% ipython --no-banner

In [1]: import numpy as np

In [2]: np.set_printoptions(precision=3, suppress=True, linewidth=100)

In [3]: X = np.loadtxt("mat.csv", delimiter=",")

In [4]: X
Out[4]: 
array([[ -1.4  ,   1.   ,  -1.1  ,   1.2  ,  -0.1  ,   1.   ,  -1.   ,   2.5  ,   0.4  ,   6.084,
          2.1  ,  -1.2  ,   0.9  ],
       [ -0.1  ,  -0.1  ,   0.8  ,   1.   ,   0.9  ,  -1.5  ,  -1.1  ,   0.2  ,  -2.3  ,   4.999,
         -1.1  ,  -0.5  ,   1.   ],
       [ -1.1  ,   0.3  ,   0.2  ,   0.6  ,  -0.2  ,   0.   ,   0.5  ,  -1.7  ,   0.4  ,   2.881,
          1.2  ,  -0.3  ,  -0.6  ],
       [  1.1  ,  -1.   ,   0.6  ,  -0.3  ,   2.1  ,   0.1  ,  -1.   ,   0.8  ,  -0.2  ,  -1.55 ,
         -0.2  ,  -1.3  ,  -0.1  ],
       [ -1.6  ,  -0.3  ,  -1.1  ,  -0.1  ,  -0.7  ,  -1.   ,   1.6  ,   2.2  ,   2.   ,  -0.551,
         -0.9  ,  -2.1  ,   0.9  ],
       [  0.7  ,  -0.8  ,  -0.6  ,  -3.2  ,   1.1  ,  -0.3  ,  -1.8  ,   2.   ,   0.9  , -16.12 ,
         -0.1  ,   0.2  ,   0.4  ],
       [  0.3  ,  -0.4  ,   0.3  ,   1.1  ,   0.7  ,  -0.6  ,   0.8  ,  -0.3  ,   1.2  ,   5.558,
          1.1  ,   0.   ,  -0.5  ],
       [  0.   ,  -1.6  ,   1.2  ,   1.4  ,   0.5  ,   1.2  ,   0.   ,   1.6  ,  -1.4  ,   7.104,
         -1.2  ,  -0.6  ,   0.3  ],
       [ -0.3  ,   1.   ,   0.2  ,  -2.1  ,  -0.8  ,  -1.1  ,   0.   ,   2.   ,   1.8  , -10.461,
          2.3  ,   0.2  ,  -0.8  ],
       [  1.8  ,   1.1  ,  -0.7  ,  -0.7  ,   1.3  ,   1.6  ,   0.6  ,   2.5  ,   0.2  ,  -3.587,
         -0.5  ,  -2.2  ,   0.3  ],
       [  1.8  ,  -0.7  ,  -0.9  ,  -1.   ,  -0.5  ,  -0.9  ,  -0.4  ,   2.6  ,  -0.9  ,  -4.96 ,
          1.5  ,   0.4  ,   1.   ],
       [  1.   ,   0.   ,  -1.   ,  -0.2  ,  -2.4  ,  -1.2  ,  -0.7  ,  -0.5  ,  -0.2  ,  -1.008,
          0.8  ,   0.8  ,   0.5  ],
       [  0.1  ,   0.9  ,   0.5  ,   0.1  ,   0.8  ,  -0.2  ,   0.6  ,   1.9  ,  -0.1  ,   0.372,
         -1.5  ,  -0.6  ,  -0.8  ],
       [  0.3  ,   1.7  ,  -0.7  ,  -0.8  ,  -0.9  ,  -0.4  ,   0.4  ,  -0.2  ,  -1.2  ,  -4.091,
          0.6  ,  -0.2  ,   0.4  ],
       [ -0.8  ,  -0.9  ,   0.8  ,  -1.6  ,   2.6  ,   0.1  ,  -0.6  ,  -0.2  ,  -0.2  ,  -7.911,
          0.2  ,  -2.9  ,   2.8  ],
       [ -1.2  ,   0.1  ,   1.9  ,   0.3  ,   0.7  ,   0.8  ,   0.8  ,  -2.1  ,   1.3  ,   1.52 ,
          0.1  ,  -0.6  ,   0.2  ],
       [  0.4  ,  -1.3  ,   1.5  ,  -0.9  ,   1.2  ,  -0.9  ,  -1.5  ,  -0.1  ,  -0.8  ,  -4.661,
         -0.6  ,   1.1  ,   0.5  ],
       [ -0.2  ,   1.2  ,   0.3  ,  -0.4  ,  -0.2  ,  -0.8  ,  -0.7  ,  -0.3  ,   0.6  ,  -1.761,
          0.   ,   0.4  ,  -1.2  ],
       [ -0.6  ,  -0.8  ,   0.8  ,   0.9  ,  -0.2  ,  -0.3  ,   2.7  ,   0.1  ,   2.9  ,   4.408,
         -0.1  ,   0.8  ,  -1.1  ],
       [  1.2  ,  -0.2  ,  -0.2  ,   0.9  ,   1.   ,   3.   ,   0.   ,   0.1  ,  -1.4  ,   4.474,
          0.1  ,   0.7  ,   0.4  ],
       [  0.4  ,  -0.7  ,  -0.4  ,   1.6  ,   1.   ,   0.6  ,   0.5  ,  -0.7  ,  -0.1  ,   7.838,
          0.2  ,   0.4  ,   0.6  ],
       [  1.1  ,   1.5  ,  -0.3  ,  -0.5  ,  -0.4  ,   0.7  ,   1.2  ,  -0.2  ,  -0.8  ,  -2.512,
         -2.2  ,   1.4  ,  -1.1  ],
       [  0.4  ,  -2.   ,   0.1  ,   0.3  ,  -0.2  ,  -0.5  ,   0.7  ,   0.   ,  -1.3  ,   1.649,
          1.2  ,   1.1  ,   0.7  ],
       [ -0.6  ,   0.4  ,  -0.2  ,   0.   ,   0.3  ,   0.6  ,  -0.6  ,   0.6  ,   0.2  ,   0.134,
         -1.5  ,   1.1  ,   0.3  ],
       [  0.9  ,  -0.2  ,  -1.9  ,   0.1  ,   0.8  ,  -1.9  ,   0.4  ,  -0.3  ,  -0.9  ,   0.526,
         -0.6  ,  -3.5  ,  -0.4  ],
       [ -1.   ,  -0.1  ,  -0.3  ,  -1.7  ,   0.5  ,  -0.2  ,  -0.9  ,  -1.1  ,   0.5  ,  -8.704,
          0.8  ,  -0.2  ,   0.7  ],
       [ -0.2  ,   0.3  ,  -0.7  ,   0.1  ,   0.4  ,   1.3  ,   0.6  ,   0.4  ,  -1.   ,   0.617,
          0.   ,   0.   ,  -0.2  ],
       [  1.4  ,   1.6  ,   0.6  ,   0.1  ,   0.2  ,  -1.6  ,   0.2  ,   0.   ,  -0.8  ,   0.352,
          1.5  ,   0.5  ,  -0.4  ],
       [ -0.9  ,  -1.   ,  -0.9  ,   1.2  ,   0.5  ,   1.6  ,   0.2  ,   0.1  ,  -0.7  ,   5.992,
          0.2  ,  -0.1  ,   0.   ],
       [  0.2  ,  -1.8  ,  -1.4  ,   1.8  ,   0.6  ,  -1.1  ,   0.3  ,   0.9  ,   1.1  ,   9.169,
         -2.   ,   1.1  ,   1.3  ],
       [ -0.3  ,   0.   ,  -0.5  ,   0.6  ,   0.   ,   0.1  ,  -0.7  ,   0.5  ,  -0.5  ,   2.991,
          0.7  ,   0.9  ,  -1.2  ],
       [ -0.3  ,   1.8  ,   0.1  ,  -1.   ,   1.8  ,   0.2  ,   1.1  ,  -0.3  ,  -0.1  ,  -5.021,
          2.5  ,  -0.5  ,  -0.2  ]])

In [5]: T = np.stack([X, -2 * X, X[::-1]])

In [6]: np.linalg.matrix_rank(T.reshape(3, -1))
Out[6]: np.int64(2)

In [7]: np.linalg.matrix_rank(T)
Out[7]: array([13, 13, 13])

In [8]: np.einsum("bij,cij->bc", T, T)
Out[8]: 
array([[ 1433.916, -2867.833,  -195.496],
       [-2867.833,  5735.666,   390.991],
       [ -195.496,   390.991,  1433.916]])
